In [1]: import numpy as np

In [2]: import numpy.linalg as la

In [3]: np.set_printoptions(precision=3, suppress=True, linewidth=140, legacy="1.25")

In [4]: A = np.loadtxt("x.csv", delimiter=",")

In [5]: A
Out[5]: 
array([[-2.304,  0.443,  0.237, -1.375,  1.205,  0.309],
       [-2.322, -0.067, -0.229, -1.284,  1.358,  0.242],
       [-0.084, -2.135, -1.949,  0.376,  0.645, -0.279],
       [ 1.541,  1.527,  1.5  ,  0.558, -1.315,  0.04 ],
       [-1.643,  1.604,  1.341, -1.235,  0.499,  0.394],
       [ 2.249,  0.447,  0.569,  1.168, -1.422, -0.183],
       [ 1.789, -1.465, -1.204,  1.289, -0.622, -0.391],
       [ 1.848,  1.209,  1.234,  0.793, -1.403, -0.036],
       [ 1.785,  1.285,  1.298,  0.742, -1.388, -0.019],
       [-0.37 ,  2.133,  1.914, -0.63 , -0.382,  0.328],
       [-0.984,  1.991,  1.741, -0.945,  0.011,  0.376],
       [ 0.372,  2.094,  1.932, -0.207, -0.799,  0.243],
       [-1.637, -1.44 , -1.428, -0.629,  1.346, -0.018],
       [-0.068, -2.137, -1.949,  0.386,  0.636, -0.281],
       [ 1.561,  1.51 ,  1.486,  0.572, -1.321,  0.035],
       [ 0.966,  1.899,  1.797,  0.163, -1.087,  0.152],
       [-2.192, -0.615, -0.718, -1.103,  1.436,  0.154],
       [-1.924,  1.308,  1.052, -1.334,  0.744,  0.385],
       [ 1.566, -1.667, -1.404,  1.205, -0.437, -0.395],
       [-1.78 , -1.29 , -1.302, -0.739,  1.387,  0.018],
       [ 2.321,  0.078,  0.238,  1.281, -1.36 , -0.24 ],
       [ 1.132,  1.813,  1.732,  0.273, -1.159,  0.123],
       [-0.665,  2.086,  1.85 , -0.785, -0.199,  0.354],
       [ 0.332, -2.136, -1.92 ,  0.609,  0.405, -0.325],
       [-1.68 , -1.397, -1.392, -0.662,  1.359, -0.007],
       [ 0.628, -2.094, -1.86 ,  0.766,  0.223, -0.351],
       [ 2.179,  0.648,  0.747,  1.089, -1.437, -0.148],
       [ 1.494,  1.567,  1.533,  0.524, -1.299,  0.05 ],
       [ 0.197,  2.123,  1.946, -0.311, -0.707,  0.266],
       [ 2.33 , -0.199, -0.013,  1.341, -1.288, -0.279]])

In [6]: rank = la.matrix_rank(A)

In [7]: rank
Out[7]: 2

In [8]: ns = la.svd(A)[2][rank:].T

In [9]: la.matrix_rank(A.T @ A), la.matrix_rank(A @ A.T)
Out[9]: (2, 2)

In [10]: [int(la.matrix_rank(A[:, :j + 1])) for j in range(6)]
Out[10]: [1, 2, 2, 2, 2, 2]

In [11]: [int(la.matrix_rank(A[:i])) for i in range(1, len(A) + 1)]
Out[11]: 
[1,
 2,
 2,
 2,
 2,
 2,
 2,
 2,
 2,
 2,
 2,
 2,
 2,
 2,
 2,
 2,
 2,
 2,
 2,
 2,
 2,
 2,
 2,
 2,
 2,
 2,
 2,
 2,
 2,
 2]

In [12]: T = np.stack([A, 5 * A, A[::-1]])

In [13]: (T @ A.T).shape
Out[13]: (3, 30, 30)

In [14]: Xc = A - A.mean(axis=0)

In [15]: U, s, vt = la.svd(Xc, full_matrices=False)

In [16]: np.searchsorted(np.cumsum(s ** 2) / (s ** 2).sum(), 0.9) + 1
Out[16]: 2

In [17]: s.round(3) + 0
Out[17]: array([12.413, 10.375,  0.   ,  0.   ,  0.   ,  0.   ])

In [18]: np.abs(vt[0]).argmax()
Out[18]: 1

In [19]: vt[0] * np.sign(vt[0, np.abs(vt[0]).argmax()])
Out[19]: array([ 0.428,  0.574,  0.553,  0.125, -0.407,  0.031])

In [20]: np.round(Xc.mean(axis=0), 3) + 0
Out[20]: array([0., 0., 0., 0., 0., 0.])

In [21]: np.abs(U[:, 0]).argmax()
Out[21]: 12

In [22]: (np.sign(U[:, 0]) == np.sign(U[0, 0])).astype(int)
Out[22]: array([1, 1, 1, 0, 0, 0, 1, 0, 0, 0, 0, 0, 1, 1, 0, 0, 1, 1, 1, 1, 0, 0, 0, 1, 1, 1, 0, 0, 0, 0])

In [23]: cov = np.cov(A, rowvar=False)

In [24]: np.round(la.eigvalsh(cov)[::-1], 3) + 0
Out[24]: array([5.313, 3.711, 0.   , 0.   , 0.   , 0.   ])

In [25]: np.argwhere(np.triu(np.abs(np.corrcoef(A.T)) > 0.8, 1))
Out[25]: 
array([[0, 3],
       [0, 4],
       [1, 2],
       [3, 5]])

In [26]: cov.shape
Out[26]: (6, 6)

In [27]: round(np.corrcoef(A[:, 4], A[:, 0])[0, 1], 3)
Out[27]: -0.913

In [28]: m1 = np.array([[2, -8, -3, -8],
    ...:     [4, -16, -6, -16],
    ...:     [-12, 48, 18, 48],
    ...:     [-2, 8, 3, 8],
    ...:     [16, -64, -24, -64],
    ...:     [12, -48, -18, -48]])

In [29]: np.unique(m1.round(6), axis=0).shape
Out[29]: (6, 4)

In [30]: np.allclose(m1[:-1].T @ la.lstsq(m1[:-1].T, m1[-1])[0], m1[-1])
Out[30]: True

In [31]: la.lstsq(m1[:-1].T, m1[-1])[2]
Out[31]: 1

In [32]: round(float(np.trace(la.pinv(m1) @ m1)), 3)
Out[32]: 1.0

In [33]: try:
    ...:     la.inv(m1)
    ...: except la.LinAlgError as e:
    ...:     print(repr(e))
    ...: 
LinAlgError('Last 2 dimensions of the array must be square')

In [34]: rank = la.matrix_rank(m1)

In [35]: rank
Out[35]: 1

In [36]: ns = la.svd(m1)[2][rank:].T

In [37]: np.round(m1 @ ns, 3) + 0
Out[37]: 
array([[0., 0., 0.],
       [0., 0., 0.],
       [0., 0., 0.],
       [0., 0., 0.],
       [0., 0., 0.],
       [0., 0., 0.]])

In [38]: ns.shape
Out[38]: (4, 3)

In [39]: ns @ ns.T
Out[39]: 
array([[ 0.972,  0.113,  0.043,  0.113],
       [ 0.113,  0.546, -0.17 , -0.454],
       [ 0.043, -0.17 ,  0.936, -0.17 ],
       [ 0.113, -0.454, -0.17 ,  0.546]])

In [40]: la.matrix_rank(m1.T @ m1), la.matrix_rank(m1 @ m1.T)
Out[40]: (1, 1)

In [41]: M = np.array([[0, 0, -3, -1, 2, 0, 3, -3],
    ...:     [0, 0, 0, 2, -3, 2, -3, -1],
    ...:     [0, 0, 0, -3, 0, 2, 3, 3],
    ...:     [0, 0, 0, 0, 0, -1, -2, -1],
    ...:     [0, 0, 0, 0, 0, 2, 2, -1],
    ...:     [0, 0, 0, 0, 0, 0, -1, 0],
    ...:     [0, 0, 0, 0, 0, 0, 0, 2],
    ...:     [0, 0, 0, 0, 0, 0, 0, 0]])

In [42]: la.matrix_rank(M - M[0, 0] * np.eye(8))
Out[42]: 6

In [43]: np.prod(np.diag(M)), np.round(la.det(M), 3)
Out[43]: (0, 0.0)

In [44]: vec = np.array([-1, -2, -1, -3])

In [45]: (m1 @ vec).argmax()
Out[45]: 4

In [46]: m1 @ vec
Out[46]: array([  41,   82, -246,  -41,  328,  246])

In [47]: np.einsum("ij,j->i", m1, vec)
Out[47]: array([  41,   82, -246,  -41,  328,  246])

In [48]: ang = np.radians(72)

In [49]: R = np.eye(8)

In [50]: R[1, 1] = R[4, 4] = np.cos(ang)

In [51]: R[1, 4], R[4, 1] = -np.sin(ang), np.sin(ang)

In [52]: R
Out[52]: 
array([[ 1.   ,  0.   ,  0.   ,  0.   ,  0.   ,  0.   ,  0.   ,  0.   ],
       [ 0.   ,  0.309,  0.   ,  0.   , -0.951,  0.   ,  0.   ,  0.   ],
       [ 0.   ,  0.   ,  1.   ,  0.   ,  0.   ,  0.   ,  0.   ,  0.   ],
       [ 0.   ,  0.   ,  0.   ,  1.   ,  0.   ,  0.   ,  0.   ,  0.   ],
       [ 0.   ,  0.951,  0.   ,  0.   ,  0.309,  0.   ,  0.   ,  0.   ],
       [ 0.   ,  0.   ,  0.   ,  0.   ,  0.   ,  1.   ,  0.   ,  0.   ],
       [ 0.   ,  0.   ,  0.   ,  0.   ,  0.   ,  0.   ,  1.   ,  0.   ],
       [ 0.   ,  0.   ,  0.   ,  0.   ,  0.   ,  0.   ,  0.   ,  1.   ]])

In [53]: other = M @ R.T

In [54]: other
Out[54]: 
array([[ 0.   , -1.902, -3.   , -1.   ,  0.618,  0.   ,  3.   , -3.   ],
       [ 0.   ,  2.853,  0.   ,  2.   , -0.927,  2.   , -3.   , -1.   ],
       [ 0.   ,  0.   ,  0.   , -3.   ,  0.   ,  2.   ,  3.   ,  3.   ],
       [ 0.   ,  0.   ,  0.   ,  0.   ,  0.   , -1.   , -2.   , -1.   ],
       [ 0.   ,  0.   ,  0.   ,  0.   ,  0.   ,  2.   ,  2.   , -1.   ],
       [ 0.   ,  0.   ,  0.   ,  0.   ,  0.   ,  0.   , -1.   ,  0.   ],
       [ 0.   ,  0.   ,  0.   ,  0.   ,  0.   ,  0.   ,  0.   ,  2.   ],
       [ 0.   ,  0.   ,  0.   ,  0.   ,  0.   ,  0.   ,  0.   ,  0.   ]])

In [55]: np.allclose(la.norm(M, axis=1), la.norm(other, axis=1))
Out[55]: True

In [56]: np.round(la.det(R), 3), round(float(np.trace(R)), 3)
Out[56]: (1.0, 6.618)

In [57]: rng = np.random.default_rng(727)

In [58]: arr = np.eye(7, dtype=int)[rng.permutation(7)]

In [59]: arr
Out[59]: 
array([[0, 0, 0, 1, 0, 0, 0],
       [0, 0, 0, 0, 0, 0, 1],
       [0, 0, 0, 0, 0, 1, 0],
       [0, 1, 0, 0, 0, 0, 0],
       [1, 0, 0, 0, 0, 0, 0],
       [0, 0, 0, 0, 1, 0, 0],
       [0, 0, 1, 0, 0, 0, 0]])

In [60]: arr.sum(axis=1)
Out[60]: array([1, 1, 1, 1, 1, 1, 1])

In [61]: la.matrix_power(arr, 100)
Out[61]: 
array([[0, 1, 0, 0, 0, 0, 0],
       [0, 0, 1, 0, 0, 0, 0],
       [0, 0, 0, 0, 1, 0, 0],
       [0, 0, 0, 0, 0, 0, 1],
       [0, 0, 0, 1, 0, 0, 0],
       [1, 0, 0, 0, 0, 0, 0],
       [0, 0, 0, 0, 0, 1, 0]])

In [62]: arr @ np.ones(7)
Out[62]: array([1., 1., 1., 1., 1., 1., 1.])

In [63]: la.matrix_power(arr, 2)
Out[63]: 
array([[0, 1, 0, 0, 0, 0, 0],
       [0, 0, 1, 0, 0, 0, 0],
       [0, 0, 0, 0, 1, 0, 0],
       [0, 0, 0, 0, 0, 0, 1],
       [0, 0, 0, 1, 0, 0, 0],
       [1, 0, 0, 0, 0, 0, 0],
       [0, 0, 0, 0, 0, 1, 0]])

In [64]: pr = np.eye(7)[2]

In [65]: for _ in range(5):
    ...:     pr = pr @ arr
    ...:     print(pr.round(3))
    ...: 
[0. 0. 0. 0. 0. 1. 0.]
[0. 0. 0. 0. 1. 0. 0.]
[1. 0. 0. 0. 0. 0. 0.]
[0. 0. 0. 1. 0. 0. 0.]
[0. 1. 0. 0. 0. 0. 0.]

In [66]: arr[:, 0] @ arr[:, 1]
Out[66]: 0

In [67]: arr @ arr.T
Out[67]: 
array([[1, 0, 0, 0, 0, 0, 0],
       [0, 1, 0, 0, 0, 0, 0],
       [0, 0, 1, 0, 0, 0, 0],
       [0, 0, 0, 1, 0, 0, 0],
       [0, 0, 0, 0, 1, 0, 0],
       [0, 0, 0, 0, 0, 1, 0],
       [0, 0, 0, 0, 0, 0, 1]])

In [68]: la.svd(arr, compute_uv=False)
Out[68]: array([1., 1., 1., 1., 1., 1., 1.])

In [69]: la.pinv(arr)
Out[69]: 
array([[0., 0., 0., 0., 1., 0., 0.],
       [0., 0., 0., 1., 0., 0., 0.],
       [0., 0., 0., 0., 0., 0., 1.],
       [1., 0., 0., 0., 0., 0., 0.],
       [0., 0., 0., 0., 0., 1., 0.],
       [0., 0., 1., 0., 0., 0., 0.],
       [0., 1., 0., 0., 0., 0., 0.]])

In [70]: idx = rng.permutation(7)

In [71]: idx
Out[71]: array([6, 1, 4, 5, 3, 2, 0])

In [72]: other = arr[idx][:, idx]

In [73]: np.allclose(other, arr)
Out[73]: False

In [74]: np.sort(np.abs(la.eigvals(other)))
Out[74]: array([1., 1., 1., 1., 1., 1., 1.])

In [75]: np.trace(other)
Out[75]: 0

In [76]: data = np.load("run4.npy")

In [77]: data
Out[77]: 
array([[ 5.,  2.,  0.,  0.,  0.,  0.],
       [ 2., -1.,  2.,  0.,  0.,  0.],
       [ 0.,  2.,  1.,  2.,  0.,  0.],
       [ 0.,  0.,  2., -4.,  2.,  0.],
       [ 0.,  0.,  0.,  2.,  3.,  2.],
       [ 0.,  0.,  0.,  0.,  2., -4.]])

In [78]: W = np.array([[1, -2, -1, -2],
    ...:     [1, -2, 0, -1],
    ...:     [0, 2, 0, 1],
    ...:     [-1, 0, -2, 0],
    ...:     [-1, 2, -1, 0],
    ...:     [0, -1, 2, 1]])

In [79]: beta = np.array([3, 2, 3, 0])

In [80]: hid = np.maximum(data @ W + beta, 0)

In [81]: hid
Out[81]: 
array([[10.,  0.,  0.,  0.],
       [ 4.,  4.,  1.,  0.],
       [ 3.,  0.,  0.,  0.],
       [ 5., 10.,  9.,  2.],
       [ 0.,  6.,  0.,  2.],
       [ 1., 10.,  0.,  0.]])

In [82]: (hid > 0).mean(axis=0)
Out[82]: array([0.833, 0.667, 0.333, 0.333])

In [83]: C = np.array([[-5, -2], [-1, -3], [-4, -2], [-1, 0]])

In [84]: W @ C
Out[84]: 
array([[ 3,  6],
       [-2,  4],
       [-3, -6],
       [13,  6],
       [ 7, -2],
       [-8, -1]])

In [85]: hid @ C
Out[85]: 
array([[-50., -20.],
       [-28., -22.],
       [-15.,  -6.],
       [-73., -58.],
       [ -8., -18.],
       [-15., -32.]])

In [86]: (hid @ C).round(6).argmax(axis=1)
Out[86]: array([1, 1, 1, 1, 0, 0])

In [87]: cov = data.T @ data

In [88]: (data @ data.T).shape
Out[88]: (6, 6)

In [89]: la.svd(data, compute_uv=False) ** 2
Out[89]: array([32.451, 29.592, 18.57 , 16.804,  5.399,  5.184])

In [90]: la.matrix_rank(cov)
Out[90]: 6
